$ python3 -q
>>> import numpy as np
>>> np.set_printoptions(precision=2, suppress=True, linewidth=140, floatmode="fixed")
>>> rd = lambda a: np.round(a, 2) + 0
>>> W0 = np.array([[0, 0, 0, -2], [-4, 0, 0, 0], [0, 0, 3, 0], [0, -4, 0, 0]])
>>> rd(np.linalg.norm(W0, axis=1))
array([2.00, 4.00, 3.00, 4.00])
>>> rd(np.linalg.norm(W0[1] - W0[3]))
np.float64(5.66)
>>> rd(np.linalg.norm(W0) ** 2 / np.linalg.norm(W0, 2) ** 2)
np.float64(2.81)
>>> np.linalg.norm(W0, axis=1).argmax()
np.int64(1)
>>> rd(np.linalg.norm(W0[1], 1)), rd(np.linalg.norm(W0[1], np.inf))
(np.float64(4.0), np.float64(4.0))
>>> rd(np.abs(np.linalg.eigvals(W0)).max())
np.float64(3.17)
>>> rd(np.sort(np.abs(np.linalg.eigvals(W0))))
array([3.00, 3.17, 3.17, 3.17])
>>> (W0 != 0).astype(int)
array([[0, 0, 0, 1],
       [1, 0, 0, 0],
       [0, 0, 1, 0],
       [0, 1, 0, 0]])
>>> rd(np.sort(np.linalg.eigvals(W0).real))
array([-3.17,  1.59,  1.59,  3.00])
>>> (np.linalg.matrix_power((W0 != 0) + (W0.T != 0) + np.eye(4), 4) > 0).astype(int)
array([[1, 1, 0, 1],
       [1, 1, 0, 1],
       [0, 0, 1, 0],
       [1, 1, 0, 1]])
>>> np.flatnonzero(np.linalg.matrix_power((W0 != 0) + (W0.T != 0) + np.eye(4), 4)[3])
array([0, 1, 3])
>>> rd(np.linalg.svd(W0, compute_uv=False))
array([4.00, 4.00, 3.00, 2.00])
>>> W0[:, 3] @ W0[:, 0]
np.int64(0)
>>> W0 @ W0.T
array([[ 4,  0,  0,  0],
       [ 0, 16,  0,  0],
       [ 0,  0,  9,  0],
       [ 0,  0,  0, 16]])
>>> W2 = np.sign(np.array([[0, 1, 3, 1], [2, 2, 0, 5], [0, 3, 1, 0], [4, 3, 3, 0]]))
>>> out = (np.tril(W2, -1) + np.eye(4)) @ (np.triu(W2, 1) + np.eye(4))
>>> evals = np.array([0, -5, 2, 9])
>>> E = np.rint(out * evals @ np.linalg.inv(out)) + 0
>>> E
array([[ -7.00,  -7.00, -12.00,  14.00],
       [-16.00, -12.00, -26.00,  28.00],
       [ -7.00,  -7.00, -12.00,  14.00],
       [-23.00, -14.00, -33.00,  37.00]])
>>> r = np.linalg.matrix_rank(E)
>>> r
np.int64(3)
>>> null = np.linalg.svd(E)[2][r:].T
>>> rd(E @ null)
array([[0.00],
       [0.00],
       [0.00],
       [0.00]])
>>> [int(np.linalg.matrix_rank(np.delete(E, i, axis=0))) for i in range(4)]
[3, 2, 3, 2]
>>> out = np.array([[3, 9], [-8, 1]])
>>> W2 = np.kron(out, E)
>>> W2.shape
(8, 8)
>>> W2
array([[ -21.00,  -21.00,  -36.00,   42.00,  -63.00,  -63.00, -108.00,  126.00],
       [ -48.00,  -36.00,  -78.00,   84.00, -144.00, -108.00, -234.00,  252.00],
       [ -21.00,  -21.00,  -36.00,   42.00,  -63.00,  -63.00, -108.00,  126.00],
       [ -69.00,  -42.00,  -99.00,  111.00, -207.00, -126.00, -297.00,  333.00],
       [  56.00,   56.00,   96.00, -112.00,   -7.00,   -7.00,  -12.00,   14.00],
       [ 128.00,   96.00,  208.00, -224.00,  -16.00,  -12.00,  -26.00,   28.00],
       [  56.00,   56.00,   96.00, -112.00,   -7.00,   -7.00,  -12.00,   14.00],
       [ 184.00,  112.00,  264.00, -296.00,  -23.00,  -14.00,  -33.00,   37.00]])
>>> np.linalg.matrix_rank(W2)
np.int64(6)
>>> W1 = np.array([[2, 0, 1, 1, 4, 0],
...     [0, 2, 2, 1, 3, 3],
...     [2, 2, 3, 4, 0, 0],
...     [4, 2, 1, 4, 2, 3]])
>>> c = np.array([1, 3, 2, 1, 2, 3])
>>> hid = np.maximum(E @ W1 + c, 0)
>>> (hid > 0).astype(int)
array([[1, 0, 0, 0, 0, 1],
       [1, 0, 0, 0, 0, 1],
       [1, 0, 0, 0, 0, 1],
       [1, 0, 0, 0, 0, 1]])
>>> hid
array([[19.00,  0.00,  0.00,  0.00,  0.00, 24.00],
       [29.00,  0.00,  0.00,  0.00,  0.00, 51.00],
       [19.00,  0.00,  0.00,  0.00,  0.00, 24.00],
       [37.00,  0.00,  0.00,  0.00,  0.00, 72.00]])
>>> W2 = np.array([[5, 7], [6, 3], [7, 4], [3, 2], [9, 1], [8, 5]])
>>> (hid @ W2).round(6).argmax(axis=1)
array([0, 0, 0, 0])
>>> out = E / np.linalg.norm(E, axis=1, keepdims=True)
>>> gram = out @ out.T
>>> rd(gram[3])
array([0.99, 1.00, 0.99, 1.00])
>>> rd(np.degrees(np.arccos(np.clip(gram[3, 0], -1, 1))))
np.float64(6.57)
>>> (np.abs(gram) > 0.9).astype(int)
array([[1, 1, 1, 1],
       [1, 1, 1, 1],
       [1, 1, 1, 1],
       [1, 1, 1, 1]])
>>> u = np.array([-2, -1, 2])
>>> M = -2 * np.eye(3) + np.outer(u, u)
>>> M
array([[ 2.00,  2.00, -4.00],
       [ 2.00, -1.00, -2.00],
       [-4.00, -2.00,  2.00]])
>>> out = M / np.linalg.norm(M, axis=1, keepdims=True)
>>> gram = out @ out.T
>>> (gram - 2 * np.eye(3)).round(6).argmax(axis=1)
array([1, 0, 1])
>>> np.argwhere(np.triu(np.abs(gram) > 0.95, 1))
array([], shape=(0, 2), dtype=int64)
>>> (np.abs(gram) > 0.9).astype(int)
array([[1, 0, 0],
       [0, 1, 0],
       [0, 0, 1]])
>>> rd(gram)
array([[ 1.00,  0.68, -0.83],
       [ 0.68,  1.00, -0.68],
       [-0.83, -0.68,  1.00]])
>>> rd(np.linalg.norm(out, axis=1))
array([1.00, 1.00, 1.00])
>>> m1 = np.diag(5 * np.array([1, 0, 5, 1])) + np.array([[0, 1, 0, 0], [0, 0, 2, 0], [2, 0, 1, 0], [2, 1, 2, 1]])
>>> m1
array([[ 5,  1,  0,  0],
       [ 0,  0,  2,  0],
       [ 2,  0, 26,  0],
       [ 2,  1,  2,  6]])
>>> np.linalg.matrix_rank(m1, rtol=0.1)
np.int64(3)
>>> rd(np.abs(np.linalg.svd(m1)[2][-1]))
array([0.19, 0.98, 0.01, 0.10])
>>> np.linalg.cond(m1) > 100
np.True_
>>> np.argsort(-np.linalg.norm(m1, axis=0).round(6), kind="stable")[:3]
array([2, 3, 0])
>>> def softmax(z):
...     e = np.exp(z - z.max(axis=-1, keepdims=True))
...     return e / e.sum(axis=-1, keepdims=True)
... 
>>> rd(softmax(m1[3] + 4))
array([0.02, 0.01, 0.02, 0.96])
>>> S = m1 @ m1.T / np.sqrt(4)
>>> rd(softmax(S))
array([[1.00, 0.00, 0.00, 0.00],
       [0.00, 0.00, 1.00, 0.00],
       [0.00, 0.00, 1.00, 0.00],
       [0.00, 0.00, 1.00, 0.00]])
>>> out = m1 / np.linalg.norm(m1, axis=1, keepdims=True)
>>> gram = out @ out.T
>>> np.argwhere(np.triu(np.abs(gram) > 0.95, 1))
array([[1, 2]])
>>> np.degrees(np.arccos(np.clip(gram[0, 1], -1, 1)))
np.float64(90.0)
>>> rd(gram[0])
array([1.00, 0.00, 0.08, 0.32])
>>> rd(np.linalg.norm(out, axis=1))
array([1.00, 1.00, 1.00, 1.00])
>>> (np.abs(gram) > 0.9).astype(int)
array([[1, 0, 0, 0],
       [0, 1, 1, 0],
       [0, 1, 1, 0],
       [0, 0, 0, 1]])
>>> rd(gram)
array([[1.00, 0.00, 0.08, 0.32],
       [0.00, 1.00, 1.00, 0.30],
       [0.08, 1.00, 1.00, 0.32],
       [0.32, 0.30, 0.32, 1.00]])
>>> out = np.array([[0, 2], [1, 0], [-1, 0], [2, 1]])
>>> out.T @ m1.T
array([[  1,  -2, -26,  11],
       [ 10,   0,   4,  10]])
>>> np.vstack([m1, out.T]).shape
(6, 4)
>>> m1 @ out
array([[  1,  10],
       [ -2,   0],
       [-26,   4],
       [ 11,  10]])
>>> K = np.load("mat.npy")
>>> K
array([[0, 0, 1, 1],
       [0, 0, 0, 0],
       [1, 0, 0, 0],
       [1, 0, 0, 0]])
>>> rd(np.trace(np.linalg.pinv(K) @ K))
np.float64(2.0)
>>> np.linalg.lstsq(K[:-1].T, K[-1])[2]
np.int32(2)
>>> np.abs(np.diag(np.linalg.qr(K)[1])) > 1e-9
array([ True, False,  True, False])
>>> Uu, sv, Vt = np.linalg.svd(K)
>>> vecs = Vt[:(sv > 1e-8).sum()]
>>> rng = np.random.default_rng(313)
>>> x = K[2] + 5 * K[1] + rng.integers(2) * np.eye(4)[3]
>>> x
array([1.00, 0.00, 0.00, 0.00])
>>> rd(np.linalg.norm(x - vecs.T @ vecs @ x))
np.float64(0.0)
>>> evals, vecs = np.linalg.eigh(K)
>>> rd(evals)
array([-1.41,  0.00,  0.00,  1.41])
>>> rd(np.linalg.eigvalsh(K @ K))
array([0.00, 0.00, 2.00, 2.00])
>>> feats = np.array([[1, -1, 1], [1, 0, 0]])
>>> out = feats / np.sqrt((feats ** 2).mean(axis=1, keepdims=True))
>>> rd(out[1])
array([1.73, 0.00, 0.00])
>>> np.linalg.matrix_rank(out) == np.linalg.matrix_rank(feats)
np.True_
>>> np.linalg.matrix_rank(feats - feats.mean(axis=1, keepdims=True))
np.int64(2)
>>> rd(feats - feats.mean(axis=1, keepdims=True))
array([[ 0.67, -1.33,  0.67],
       [ 0.67, -0.33, -0.33]])
